$ python3 -q
>>> import numpy as np
>>> np.set_printoptions(suppress=True, linewidth=160)
>>> E = np.array([[0.0, 0.0, 0.0, -2.0, 2.0, 1.0],
...     [0.0, 0.0, 0.0, 0.0, 0.0, 0.0],
...     [0.0, 0.0, 0.0, 0.0, 0.0, 0.0],
...     [-2.0, 0.0, 0.0, 0.0, 0.0, 0.0],
...     [2.0, 0.0, 0.0, 0.0, 0.0, 0.0],
...     [1.0, 0.0, 0.0, 0.0, 0.0, 0.0]])
>>> # 3 blocks once reordered
>>> U, sig, vt = np.linalg.svd(E)
>>> sig.round(3) + 0
array([3., 3., 0., 0., 0., 0.])
>>> M2 = U[:, :2] @ np.diag(sig[:2]) @ vt[:2]
>>> M2.round(3) + 0
array([[ 0.,  0.,  0., -2.,  2.,  1.],
       [ 0.,  0.,  0.,  0.,  0.,  0.],
       [ 0.,  0.,  0.,  0.,  0.,  0.],
       [-2.,  0.,  0.,  0.,  0.,  0.],
       [ 2.,  0.,  0.,  0.,  0.,  0.],
       [ 1.,  0.,  0.,  0.,  0.,  0.]])
>>> round(np.linalg.norm(E - M2) / np.linalg.norm(E), 3)
np.float64(0.0)
>>> np.linalg.matrix_rank(M2)
np.int64(2)
>>> np.round(np.linalg.norm(E - M2, 2), 3), round(sig[2], 3)
(np.float64(0.0), np.float64(0.0))
>>> A = np.array([[5.0, 1.0, 1.0, 1.0, 1.0],
...     [1.0, 5.0, 1.0, 1.0, 1.0],
...     [1.0, 1.0, 5.0, 1.0, 1.0],
...     [1.0, 1.0, 1.0, 5.0, 1.0],
...     [1.0, 1.0, 1.0, 1.0, 5.0]])
>>> proj = np.triu(np.array([[3, 0, 1, 1, -4],
...     [2, 7, -3, -5, 4],
...     [-8, -1, -6, -3, -2],
...     [4, -5, 8, -5, 3],
...     [-5, 6, 7, -9, 5]]), 1) + np.eye(5)
>>> M2 = proj @ A @ np.linalg.inv(proj)
>>> M2
array([[   3.,   -1.,   -3.,  -14.,   35.],
       [  -3.,    1.,   -9.,  -42.,  105.],
       [  -4.,   -4.,   -8.,  -56.,  140.],
       [   4.,    4.,   12.,   60., -140.],
       [   1.,    1.,    3.,   14.,  -31.]])
>>> np.linalg.matrix_rank(M2)
np.int64(5)
>>> np.round(np.poly(M2), 3)
array([    1.,   -25.,   240., -1120.,  2560., -2304.])
>>> O = A.astype(float).copy()
>>> for j in range(5):
...     O[:, j] -= O[:, :j] @ (O[:, :j].T @ O[:, j])
...     O[:, j] /= np.linalg.norm(O[:, j])
... 
>>> np.round(O.T @ A, 3) + 0
array([[5.385, 2.414, 2.414, 2.414, 2.414],
       [0.   , 4.814, 1.49 , 1.49 , 1.49 ],
       [0.   , 0.   , 4.577, 1.082, 1.082],
       [0.   , 0.   , 0.   , 4.448, 0.85 ],
       [0.   , 0.   , 0.   , 0.   , 4.366]])
